>>> import numpy as np
>>> np.set_printoptions(precision=1, suppress=True, linewidth=160, sign=" ")
>>> rnd = lambda a: np.round(a, 1) + 0
>>> m1 = np.load("a.npy")
>>> print(m1)
[[ 16  15  11  13   6  10   3   8   8  12  12   6   6]
 [ 15   2  14   4   0  10   8   1   7   9   2  16  11]
 [ 11  14   8   3   2   1  16  10   6   4  15  11   9]
 [ 13   4   3  18  16   5  13   2  14  12  11   8  12]
 [  6   0   2  16  18  16   9  11  11   7   2   5   2]
 [ 10  10   1   5  16  14   8   0  10   6   4  12   3]
 [  3   8  16  13   9   8   0  13   1  10  10   3  15]
 [  8   1  10   2  11   0  13  16  11  13  11  18  11]
 [  8   7   6  14  11  10   1  11  18  10  13   8  11]
 [ 12   9   4  12   7   6  10  13  10  14  10  15   0]
 [ 12   2  15  11   2   4  10  11  13  10   0   9  14]
 [  6  16  11   8   5  12   3  18   8  15   9  12  10]
 [  6  11   9  12   2   3  15  11  11   0  14  10   6]]
>>> rng = np.random.default_rng(863)
>>> z = rng.permutation(13)
>>> print(z)
[  1   3   0   6   9  12  10   7  11   8   2   4   5]
>>> M2 = m1[z][:, z]
>>> print(rnd(np.sort(np.abs(np.linalg.eigvals(M2)))))
[   1.     3.9    5.8    7.2   11.2   13.5   14.5   18.9   20.8   23.7   26.6   31.4  117.3]
>>> print(np.diag(M2))
[  2  18  16   0  14   6   0  16  12  18   8  18  14]
>>> print(np.trace(M2))
142
>>> print(rnd(np.linalg.norm(m1)))
132.0
>>> print(np.count_nonzero(m1))
161
>>> m1[13]
Traceback (most recent call last):
  File "<python-input-14>", line 1, in <module>
    m1[13]
    ~~^^^^
IndexError: index 13 is out of bounds for axis 0 with size 13
>>> print(rnd(m1.mean(axis=0)))
[  9.7   7.6   8.5  10.1   8.1   7.6   8.4   9.6   9.8   9.4   8.7  10.2   8.5]
>>> print(np.abs(m1).max())
18
>>> print(m1.shape)
(13, 13)
>>> print(np.unravel_index(np.abs(m1).argmax(), m1.shape))
(np.int64(3), np.int64(3))
>>> print(m1.sum(axis=0))
[ 126   99  110  131  105   99  109  125  128  122  113  133  110]
>>> u = np.array([-1, -2, -2, -2, -2, -1, 2, -1, -2, -2, 0, -1, 0])
>>> M2 = m1 + np.outer(u, np.eye(13)[9])
>>> print(np.linalg.matrix_rank(M2 - m1))
1
>>> print(np.linalg.matrix_rank(np.linalg.inv(M2) - np.linalg.inv(m1), tol=1e-8))
1
>>> vec = np.array([0, 1, 0, -2, -1, 0, 2, 2, 0, 2, 1, 0, 2])
>>> y = m1 @ vec
>>> print(y)
[  53   54   99   41   10   22   59  103   47   62   68   96   63]
>>> print(rnd(np.linalg.solve(m1, m1[:, 4])))
[ 0.  0.  0.  0.  1.  0.  0.  0.  0.  0.  0.  0.  0.]
>>> u = np.array([9, 3, 5, 1, 4, 3, 4, 3, 1, 8, 6])
>>> v = np.array([6, 3, 5, 0, 1])
>>> X = np.outer(u, v)
>>> print(X)
[[ 54  27  45   0   9]
 [ 18   9  15   0   3]
 [ 30  15  25   0   5]
 [  6   3   5   0   1]
 [ 24  12  20   0   4]
 [ 18   9  15   0   3]
 [ 24  12  20   0   4]
 [ 18   9  15   0   3]
 [  6   3   5   0   1]
 [ 48  24  40   0   8]
 [ 36  18  30   0   6]]
>>> print(np.allclose(X[:-1].T @ np.linalg.lstsq(X[:-1].T, X[-1])[0], X[-1]))
True
>>> print(rnd(np.trace(np.linalg.pinv(X) @ X)))
1.0
>>> print(np.abs(np.diag(np.linalg.qr(X)[1])) > 1e-9)
[ True False False False False]
>>> print(rnd(np.linalg.norm(X[2] - X[10])))
8.4
>>> print(np.linalg.norm(X, axis=1).argmax())
0
>>> print(rnd(np.linalg.norm(X, 1)), rnd(np.linalg.norm(X, np.inf)))
282.0 135.0
>>> print(X[2] @ X[10])
2130
>>> mat = np.load("out13.npy")
>>> print(rnd(mat))
[[ -6.6  -2.2  -4.2  -1.5   2.5  -2.9  -8.1  -2.   -9.4   1.6  -1.4]
 [  8.2   3.5  -1.7  -1.2   6.5   3.6   3.7   4.5   1.3   7.8   5.2]
 [  2.    2.6   0.9   1.    6.2   0.8   1.1   0.9   0.1   6.4   2.7]
 [  3.3   1.4  -5.2  -3.5   4.9   1.4  -2.4   1.8  -5.1   4.    3.2]
 [  1.3  -1.8   2.3   4.5   3.    1.    3.8   6.2   3.1  11.    0.5]
 [  1.5  -4.3  -2.    2.    0.8   1.3   1.4   8.   -0.5  10.3  -0.1]
 [  5.1  -0.2   2.4   4.1   4.1   2.7   6.3   7.5   5.3  12.1   2.3]
 [  2.7   0.9  -2.1  -0.6   4.7   1.2   0.    2.8  -1.9   6.3   2.5]
 [ -0.6  -0.6  -2.7  -0.6   3.6  -0.2  -2.6   1.6  -4.2   5.1   0.9]
 [ -1.6  -2.3  -3.1  -0.1   2.4  -0.5  -3.    2.7  -4.6   5.7   0. ]
 [  1.1   2.2   2.2   2.4   6.    0.5   1.8   1.2   1.2   7.2   2.1]
 [  4.7  -0.3  -4.8  -2.3   3.6   2.3  -0.2   5.1  -3.    6.7   2.9]
 [ -0.2  -5.6  -4.1   0.8  -0.2   0.6  -1.2   7.5  -3.4   8.9  -0.9]
 [ -8.2  -3.2  -7.8  -4.1   1.6  -3.7 -12.   -3.2 -14.   -1.   -1.9]
 [ -5.5  -4.5   3.1   6.2   1.2  -1.9   0.2   4.    0.4   9.8  -2.8]
 [ 13.9   8.9  11.3   7.7  11.2   6.1  17.1   6.7  17.3  15.9   7.9]
 [  4.1   2.   -5.1  -3.7   5.3   1.7  -2.    1.7  -4.7   4.    3.7]
 [ 12.3   9.2   5.2   2.1  11.2   5.1  10.4   3.1   9.4  10.2   8.2]
 [  0.6  -1.7   2.3   4.5   3.    0.7   3.3   5.6   2.7  10.6   0.3]
 [  2.2   3.6   1.6   1.2   7.    0.8   1.5   0.2   0.8   6.2   3.1]
 [ -2.6  -3.1   1.8   4.6   2.1  -0.7   0.8   4.3   0.5   9.4  -1.2]
 [  7.5   5.7   5.2   3.6   8.6   3.2   8.    3.3   7.5  10.3   5.2]
 [  6.3   2.7   0.1   0.6   6.1   2.9   4.    4.4   2.3   8.6   4.1]
 [ -1.6   3.3   4.8   3.9   7.1  -0.9   1.3  -1.7   1.7   6.4   1.5]]
>>> D = np.linalg.norm(mat[:, None] - mat[None], axis=-1)
>>> print(D.mean(axis=1).argmax())
15
>>> Z = mat[[4, 16]].astype(float)
>>> for _ in range(6):
...     z = np.linalg.norm(mat[:, None] - Z, axis=-1).argmin(axis=1)
...     Z = np.array([mat[z == j].mean(axis=0) for j in range(2)])
... 
>>> print(z)
[ 1  0  0  1  0  0  0  1  1  1  0  1  1  1  0  0  1  0  0  0  0  0  0  0]
>>> print(rnd(Z[1] - Z[0]))
[-3.8 -2.8 -7.  -4.9 -2.5 -1.7 -7.8 -1.9 -9.1 -4.9 -1.6]
>>> print(rnd(Z))
[[ 3.5  1.7  2.6  3.2  5.6  1.7  4.3  3.9  3.5  9.5  2.6]
 [-0.3 -1.1 -4.3 -1.7  3.2  0.  -3.5  2.  -5.6  4.6  1. ]]
>>> K = np.load("test1.npy")
>>> print(K)
[[ 0.6  0.8  0.5 -0.9 -1. ]
 [-0.5  0.1  0.9  0.8 -1. ]
 [-1.  -1.  -0.3 -1.   0. ]
 [ 1.   1.  -1.  -0.6 -1. ]
 [ 0.7  0.8  0.5  0.2 -1. ]
 [ 0.8  0.9 -0.7  0.2 -1. ]
 [-0.9 -0.7  0.9  0.  -1. ]
 [-0.8 -0.9 -1.  -1.   0.6]
 [-1.  -1.   1.   0.2  1. ]
 [-0.9 -0.8 -1.  -1.  -1. ]
 [-1.  -1.   0.3 -1.   1. ]
 [ 1.   1.   1.   1.  -1. ]
 [-1.  -1.   0.5 -0.9  0.9]
 [-1.  -1.  -0.9 -1.   1. ]
 [-1.  -1.   0.7 -1.   1. ]
 [ 0.8  0.6 -0.2 -0.4 -0.6]
 [-0.8 -0.7  0.9  0.6  0.2]
 [ 1.   0.9  0.1 -1.  -1. ]
 [ 1.   0.9 -0.7 -0.4 -0.7]
 [-1.  -1.   1.  -0.7  1. ]
 [-0.5 -0.7  0.6  0.8  1. ]
 [-0.1 -0.1  0.8  0.  -0.5]
 [-1.  -0.9  1.  -0.6 -1. ]
 [-1.  -1.   0.7 -1.   1. ]
 [-1.  -0.9  0.3 -0.9 -1. ]
 [-1.  -1.  -1.  -1.  -0.1]
 [-1.  -1.   0.9  0.4  1. ]
 [-0.6 -0.7  0.8 -0.2  0.7]
 [ 1.   1.   0.   1.  -1. ]
 [ 0.5  0.7  1.   1.  -0.9]
 [ 1.   1.   1.   1.  -0.8]
 [-0.8 -0.6  0.6  0.2 -0.9]
 [-1.  -0.9  1.  -0.3 -1. ]]
>>> Xc = K - K.mean(axis=0)
>>> vecs = np.linalg.svd(Xc)[2][:4]
>>> M2 = Xc - Xc @ vecs.T @ vecs
>>> print(rnd(M2.std(axis=0)))
[ 0.1  0.1  0.   0.   0. ]
>>> print(np.linalg.norm(M2, axis=1).round(6).argmax())
1
>>> Xc = K - K.mean(axis=0)
>>> U, sv, VT = np.linalg.svd(Xc, full_matrices=False)
>>> print(np.abs(U[:, 0]).argmax())
28
>>> print(np.linalg.matrix_rank(Xc))
5
>>> print(rnd((sv ** 2).sum() ** 2 / (sv ** 4).sum()))
2.4
>>> print(rnd(sv ** 2 / (sv ** 2).sum()))
[ 0.6  0.2  0.1  0.1  0. ]
>>> print(rnd(Xc.mean(axis=0)))
[ 0.  0.  0.  0.  0.]
>>> Xc = (K - K.mean(axis=0)) / K.std(axis=0)
>>> print(np.argwhere(np.abs(Xc) > 2))
[]
>>> coef = np.linalg.lstsq(np.delete(Xc, 4, axis=1), Xc[:, 4])[0]
>>> print(np.abs(coef).argmax())
1
>>> print(rnd(coef))
[ 2.6 -3.3  0.1  0.1]
>>> cov = K.T @ K
>>> print(np.allclose(cov, cov.T))
True
>>> print(rnd(np.linalg.svd(K, compute_uv=False) ** 2))
[ 65.2  25.2  18.7   6.5   0.2]
>>> M2 = np.array([[0, 1, 2], [2, 3, 2], [3, 1, 1], [2, 2, 1], [3, 1, 1]])
>>> print(np.linalg.matrix_rank(np.vstack([K, M2.T])))
5
>>> print(rnd(np.einsum("ij,ij->i", K, K)))
[ 3.1  2.7  3.1  4.4  2.4  3.   3.1  3.8  4.   4.4  4.1  5.   3.9  4.8  4.5  1.6  2.3  3.8  3.   4.5  2.7  0.9  4.2  4.5  3.7  4.   4.   2.   4.   3.6  4.6
  2.2  3.9]
>>> print(np.vstack([K, M2.T]).shape)
(36, 5)
>>> print(np.linalg.matrix_rank(K @ M2))
3
>>> print(rnd(np.einsum("ij->j", K)))
[-9.5 -8.2 10.2 -7.5 -7.1]
>>> W0 = np.loadtxt("dump.csv", delimiter=",")
>>> print(W0)
[[  0.   4.   0.   0.   0.  18.   0.  41.   0.   0.   0.]
 [  0.   0.  13.  22.   5.   0.   6.  17.   1.  19.   0.]
 [  0.  19.   0.   0.   6.  13.   8.  21.   0.   0.   0.]
 [  1.   0.   1.  18.   0.   0.   0.  24.  11.   3.  17.]
 [  3.   0.  12.  11.   0.   0.   0.   0.  17.  15.  15.]
 [  0.  28.  29.  10.  17.   0.  30.   0.   7.  36.   0.]
 [  8.   0.  28.  11.   2.   0.   0.   0.  35.  35.  26.]
 [  0.  22.   0.   0.   7.  11.  10.  10.   0.   0.   0.]
 [  0.   7.   0.   5.   4.   6.   4.  20.   0.   0.   0.]
 [  7.   0.   0.   0.   0.   0.   0.   0.  11.   0.  18.]
 [  0.   9.  20.  15.  10.   0.  16.   0.   5.  26.   0.]
 [  0.   9.  13.  10.   8.   0.  12.   0.   1.  16.   0.]
 [  0.  47.   0.   0.  12.  19.  20.   0.   0.   0.   0.]
 [  1.   0.   6.   9.   0.   0.   0.   4.   9.   7.   9.]
 [  9.   0.   9.  10.   0.   0.   0.   0.  27.  11.  33.]
 [  1.   0.   0.   5.   0.   1.   0.  20.   1.   0.   9.]
 [  0.  28.   2.   1.  11.   9.  18.  11.   0.   0.   0.]
 [  0.  51.   7.   0.  18.  11.  32.   0.   0.   4.   0.]
 [  8.   0.   3.  16.   0.   0.   0.  11.  25.   5.  36.]
 [  0.  11.   0.   0.   2.  15.   0.  27.   0.   0.   0.]
 [  4.   0.  21.  18.   0.   0.   0.   0.  27.  28.  21.]
 [  0.   7.   0.   0.   0.  18.   0.  23.   0.   0.   0.]
 [  0.   0.   7.   8.   2.   0.   0.   3.   5.   8.   2.]
 [  0.  25.   0.   0.   6.  19.   8.  24.   0.   0.   0.]
 [  0.  25.   0.   0.   4.  26.   4.  37.   0.   0.   0.]
 [  7.   4.   2.   0.   1.   0.   0.   0.   9.   0.  13.]
 [  0.   0.  11.  16.   0.   0.   0.   6.  11.  15.   7.]
 [  2.   0.  15.  16.   0.   0.   0.   0.  19.  20.  15.]
 [  0.  13.   0.   0.   4.  12.   4.  23.   0.   0.   0.]
 [  1.   2.   0.   0.   0.   9.   0.  12.   0.   0.   1.]
 [  4.   0.  13.   6.   1.   0.   0.   0.  17.  15.  14.]
 [  0.  31.   0.   0.   8.  18.  12.  14.   0.   0.   0.]
 [  0.  23.  12.   0.  10.   0.  16.   0.   3.  11.   0.]
 [  8.   0.   1.   2.   0.   0.   0.   0.  17.   0.  26.]
 [  7.   0.   0.   4.   0.   0.   0.  18.  11.   0.  27.]
 [  6.   0.  20.  19.   0.   0.   0.   0.  31.  27.  28.]
 [  0.  22.  23.   4.  13.   0.  22.   0.   9.  27.   0.]
 [  0.   0.   6.  13.   3.   0.   2.  15.   0.   8.   0.]
 [  3.   0.   0.   0.   0.   9.   0.  17.   0.   0.   8.]
 [  0.  20.   0.   0.   7.  11.  10.  17.   0.   0.   0.]
 [  7.   0.   0.   0.   0.   3.   0.  21.   5.   0.  24.]
 [  8.   0.   0.   0.   0.  10.   0.   6.   0.   0.  17.]]
>>> Xc = W0 - W0.mean(axis=0)
>>> vecs = np.linalg.svd(Xc)[2][:7]
>>> M2 = Xc - Xc @ vecs.T @ vecs
>>> print(rnd(M2.std(axis=0)))
[ 0.6  0.6  0.4  0.1  0.5  0.4  0.7  0.1  0.5  0.3  0.3]
>>> print(rnd((Xc @ vecs.T).std(axis=0)))
[ 20.9  16.8   9.7   7.6   4.7   3.9   2.4]
>>> print(rnd(np.cov(Xc @ vecs.T, rowvar=False)))
[[ 448.2    0.     0.     0.     0.     0.     0. ]
 [   0.   287.6    0.     0.     0.     0.     0. ]
 [   0.     0.    97.2    0.     0.     0.     0. ]
 [   0.     0.     0.    59.5    0.     0.     0. ]
 [   0.     0.     0.     0.    22.9    0.     0. ]
 [   0.     0.     0.     0.     0.    15.7    0. ]
 [   0.     0.     0.     0.     0.     0.     5.7]]
>>> print(rnd(np.diag(vecs.T @ vecs)))
[ 0.2  0.8  0.4  1.   0.1  0.9  0.5  1.   0.8  0.6  0.9]
>>> print(rnd(np.linalg.norm(M2) / np.linalg.norm(Xc)))
0.1
